% ipython --no-banner

In [1]: import numpy as np

In [2]: import numpy.linalg as la

In [3]: np.set_printoptions(precision=1, suppress=True, linewidth=120, floatmode="fixed")

In [4]: data = np.loadtxt("test17.csv", delimiter=",")

In [5]: data
Out[5]: 
array([[-8.9, -7.0,  3.0,  9.0,  1.0, -8.0, -1.0,  1.0],
       [-1.0,  5.1, -1.0, -2.0, -8.0, -4.0, -2.0,  1.0],
       [-4.0,  1.0,  7.1, -4.0,  0.0, -3.0,  3.0,  2.0],
       [-5.0,  2.0, -5.0, -4.9,  7.0, -4.0, -9.0,  9.0],
       [ 3.0, -5.0,  3.0,  0.0,  4.1, -3.0, -8.0,  5.0],
       [ 3.0, -6.0,  6.0,  0.0,  1.0,  3.1,  5.0,  2.0],
       [-8.0, -4.0,  7.0, -9.0,  2.0, -2.0,  6.1,  2.0],
       [-9.0, -7.0,  3.0,  9.0,  1.0, -8.0, -1.0,  1.1]])

In [6]: round(la.det(data), 1)
Out[6]: np.float64(376576.8)

In [7]: (data + data.T) / 2
Out[7]: 
array([[-8.9, -4.0, -0.5,  2.0,  2.0, -2.5, -4.5, -4.0],
       [-4.0,  5.1,  0.0,  0.0, -6.5, -5.0, -3.0, -3.0],
       [-0.5,  0.0,  7.1, -4.5,  1.5,  1.5,  5.0,  2.5],
       [ 2.0,  0.0, -4.5, -4.9,  3.5, -2.0, -9.0,  9.0],
       [ 2.0, -6.5,  1.5,  3.5,  4.1, -1.0, -3.0,  3.0],
       [-2.5, -5.0,  1.5, -2.0, -1.0,  3.1,  1.5, -3.0],
       [-4.5, -3.0,  5.0, -9.0, -3.0,  1.5,  6.1,  0.5],
       [-4.0, -3.0,  2.5,  9.0,  3.0, -3.0,  0.5,  1.1]])

In [8]: la.determinant(data)
Traceback (most recent call last):
  Cell In[8], line 1
    la.determinant(data)
AttributeError: module 'numpy.linalg' has no attribute 'determinant'


In [9]: x = np.array([-1, 0, 1, 0, -1, -1, -1, 2])

In [10]: target = data @ x

In [11]: target
Out[11]: array([21.9, 16.0, 15.1, 24.0, 16.9, -2.1, 12.9, 22.2])

In [12]: np.round(la.solve(data.T, data[0]), 1) + 0
Out[12]: array([1.0, 0.0, 0.0, 0.0, 0.0, 0.0, 0.0, 0.0])

In [13]: np.round(la.solve(data, target), 1) + 0
Out[13]: array([-1.0,  0.0,  1.0,  0.0, -1.0, -1.0, -1.0,  2.0])

In [14]: np.round(la.solve(data, target + data[:, 1]), 1) + 0
Out[14]: array([-1.0,  1.0,  1.0,  0.0, -1.0, -1.0, -1.0,  2.0])

In [15]: np.round(la.solve(data, 2 * target), 1) + 0
Out[15]: array([-2.0,  0.0,  2.0,  0.0, -2.0, -2.0, -2.0,  4.0])

In [16]: np.round(la.solve(data, data[:, 7]), 1) + 0
Out[16]: array([0.0, 0.0, 0.0, 0.0, 0.0, 0.0, 0.0, 1.0])

In [17]: u = np.array([5, 2, 1, 4, 0, 5, 2, 4]) + 0.5

In [18]: arr = np.eye(8) - 2 * np.outer(u, u) / (u @ u)

In [19]: arr.round(1) + 0
Out[19]: 
array([[ 0.5, -0.2, -0.1, -0.4,  0.0, -0.5, -0.2, -0.4],
       [-0.2,  0.9, -0.1, -0.2,  0.0, -0.2, -0.1, -0.2],
       [-0.1, -0.1,  1.0, -0.1,  0.0, -0.1, -0.1, -0.1],
       [-0.4, -0.2, -0.1,  0.7,  0.0, -0.4, -0.2, -0.3],
       [ 0.0,  0.0,  0.0,  0.0,  1.0,  0.0,  0.0,  0.0],
       [-0.5, -0.2, -0.1, -0.4,  0.0,  0.5, -0.2, -0.4],
       [-0.2, -0.1, -0.1, -0.2,  0.0, -0.2,  0.9, -0.2],
       [-0.4, -0.2, -0.1, -0.3,  0.0, -0.4, -0.2,  0.7]])

In [20]: Y = arr / np.sqrt((arr ** 2).mean(axis=1, keepdims=True))

In [21]: Y[6]
Out[21]: array([-0.7, -0.3, -0.2, -0.5, -0.1, -0.7,  2.5, -0.5])

In [22]: np.round(arr - arr.mean(axis=1, keepdims=True), 1) + 0
Out[22]: 
array([[ 0.7,  0.0,  0.1, -0.2,  0.1, -0.3,  0.0, -0.2],
       [-0.2,  0.9,  0.0, -0.2,  0.0, -0.2, -0.1, -0.2],
       [-0.2, -0.1,  0.9, -0.2, -0.1, -0.2, -0.1, -0.2],
       [-0.3, -0.1,  0.0,  0.8,  0.1, -0.3, -0.1, -0.2],
       [-0.1, -0.1, -0.1, -0.1,  0.9, -0.1, -0.1, -0.1],
       [-0.3,  0.0,  0.1, -0.2,  0.1,  0.7,  0.0, -0.2],
       [-0.2, -0.1,  0.0, -0.2,  0.0, -0.2,  0.9, -0.2],
       [-0.3, -0.1,  0.0, -0.2,  0.1, -0.3, -0.1,  0.8]])

In [23]: x = np.array([2, 0, 0, 3, 0, 0, 0, 2])

In [24]: target = arr @ x

In [25]: beta, lr = np.zeros(8), 1 / la.norm(arr, 2) ** 2

In [26]: for i in range(30):
    ...:     beta -= lr * arr.T @ (arr @ beta - target)
    ...:     if i % 10 == 0: print(i, round(la.norm(arr @ beta - target), 1))
    ...: 
0 0.0
10 0.0
20 0.0

In [27]: round(la.cond(arr), 1)
Out[27]: np.float64(1.0)

In [28]: beta.round(1) + 0
Out[28]: array([2.0, 0.0, 0.0, 3.0, 0.0, 0.0, 0.0, 2.0])

In [29]: [round(float(la.det(arr[:i, :i])), 2) + 0 for i in range(1, 9)]
Out[29]: [0.48, 0.37, 0.33, -0.02, -0.02, -0.54, -0.65, -1.0]

In [30]: np.round(la.eigvalsh(arr).min(), 1)
Out[30]: np.float64(-1.0)

In [31]: np.all(la.eigvalsh(arr) > 0)
Out[31]: np.False_

In [32]: x = np.array([3, 0, 3, 2, 1, -1, -1, 1])

In [33]: np.round(arr.T @ (arr @ x), 1) + 0
Out[33]: array([ 3.0,  0.0,  3.0,  2.0,  1.0, -1.0, -1.0,  1.0])

In [34]: mat = np.loadtxt("out10.csv", delimiter=",")

In [35]: mat
Out[35]: 
array([[0.0, 0.0, 1.0, 0.0, 0.0, 0.0],
       [0.0, 1.0, 0.0, 0.0, 0.0, 0.0],
       [0.0, 0.0, 0.0, 0.0, 0.0, 1.0],
       [0.0, 0.0, 0.0, 0.0, 1.0, 0.0],
       [0.0, 0.0, 0.0, 1.0, 0.0, 0.0],
       [1.0, 0.0, 0.0, 0.0, 0.0, 0.0]])

In [36]: la.matrix_power(mat, 2)
Out[36]: 
array([[0.0, 0.0, 0.0, 0.0, 0.0, 1.0],
       [0.0, 1.0, 0.0, 0.0, 0.0, 0.0],
       [1.0, 0.0, 0.0, 0.0, 0.0, 0.0],
       [0.0, 0.0, 0.0, 1.0, 0.0, 0.0],
       [0.0, 0.0, 0.0, 0.0, 1.0, 0.0],
       [0.0, 0.0, 1.0, 0.0, 0.0, 0.0]])

In [37]: mat @ np.ones(6)
Out[37]: array([1.0, 1.0, 1.0, 1.0, 1.0, 1.0])

In [38]: la.matrix_power(mat, 100)
Out[38]: 
array([[0.0, 0.0, 1.0, 0.0, 0.0, 0.0],
       [0.0, 1.0, 0.0, 0.0, 0.0, 0.0],
       [0.0, 0.0, 0.0, 0.0, 0.0, 1.0],
       [0.0, 0.0, 0.0, 1.0, 0.0, 0.0],
       [0.0, 0.0, 0.0, 0.0, 1.0, 0.0],
       [1.0, 0.0, 0.0, 0.0, 0.0, 0.0]])

In [39]: p = np.eye(6)[5]

In [40]: for _ in range(3):
    ...:     p = p @ mat
    ...:     print(p.round(1))
    ...: 
[1.0 0.0 0.0 0.0 0.0 0.0]
[0.0 0.0 1.0 0.0 0.0 0.0]
[0.0 0.0 0.0 0.0 0.0 1.0]
